In [1]: import numpy as np

In [2]: np.set_printoptions(precision=2, suppress=True, linewidth=160)

In [3]: def rnd(a):
   ...:     return np.round(a, 2) + 0
   ...: 

In [4]: A = np.loadtxt("case14.csv", delimiter=",")

In [5]: print(A)
[[-0.94 -0.88 -1.  ]
 [-1.02 -1.3  -0.73]
 [-1.39 -0.58 -0.63]
 [-1.22 -0.59 -0.45]
 [-1.4  -0.83 -0.74]
 [-0.61 -0.73 -0.82]
 [-1.04 -2.33 -1.31]
 [-1.05 -2.21 -0.36]
 [-0.64 -2.25 -1.31]
 [-0.67 -2.4  -1.32]
 [-1.27 -1.49 -1.05]
 [-1.4  -2.43 -0.68]]

In [6]: B = np.c_[A[:, :1] @ np.array([[-9]]), np.array([-3, 1, 1, 2, 1, -3, -1, -1, 3, 0, -2, -2])]

In [7]: print(rnd(B))
[[ 8.46 -3.  ]
 [ 9.18  1.  ]
 [12.51  1.  ]
 [10.98  2.  ]
 [12.6   1.  ]
 [ 5.49 -3.  ]
 [ 9.36 -1.  ]
 [ 9.45 -1.  ]
 [ 5.76  3.  ]
 [ 6.03  0.  ]
 [11.43 -2.  ]
 [12.6  -2.  ]]

In [8]: print(rnd(np.linalg.norm(B - A @ np.linalg.lstsq(A, B)[0], axis=0)))
[0.   6.53]

In [9]: print(np.linalg.matrix_rank(B))
2

In [10]: D = np.linalg.norm(A[:, None] - A[None], axis=-1)

In [11]: print(D.mean(axis=1).argmax())
11

In [12]: print(np.unravel_index(D.round(6).argmax(), D.shape))
(np.int64(3), np.int64(9))

In [13]: print(np.linalg.matrix_rank(D ** 2))
5

In [14]: print(np.flatnonzero(D[6] < D.mean() / 2))
[6 8 9]

In [15]: print(D[6].round(6).argsort(kind="stable")[:4])
[ 6  9  8 11]

In [16]: X = np.loadtxt("w.csv", delimiter=",")

In [17]: print(X)
[[ 0. -6. -3.  0. -2. -1.]
 [-9. -3. -3. -3. -1. -1.]
 [-6. -3. -6. -2. -1. -2.]
 [ 0.  2.  1.  0. -6. -3.]
 [ 3.  1.  1. -9. -3. -3.]
 [ 2.  1.  2. -6. -3. -6.]]

In [18]: B = X / np.sqrt((X ** 2).mean(axis=1, keepdims=True))

In [19]: print(rnd(X - X.mean(axis=1, keepdims=True)))
[[ 2.   -4.   -1.    2.    0.    1.  ]
 [-5.67  0.33  0.33  0.33  2.33  2.33]
 [-2.67  0.33 -2.67  1.33  2.33  1.33]
 [ 1.    3.    2.    1.   -5.   -2.  ]
 [ 4.67  2.67  2.67 -7.33 -1.33 -1.33]
 [ 3.67  2.67  3.67 -4.33 -1.33 -4.33]]

In [20]: print(rnd(np.linalg.norm(B, axis=1)))
[2.45 2.45 2.45 2.45 2.45 2.45]

In [21]: B = np.linalg.inv(X)

In [22]: print(np.allclose(B, X.T))
False

In [23]: print(rnd(X @ B))
[[1. 0. 0. 0. 0. 0.]
 [0. 1. 0. 0. 0. 0.]
 [0. 0. 1. 0. 0. 0.]
 [0. 0. 0. 1. 0. 0.]
 [0. 0. 0. 0. 1. 0.]
 [0. 0. 0. 0. 0. 1.]]
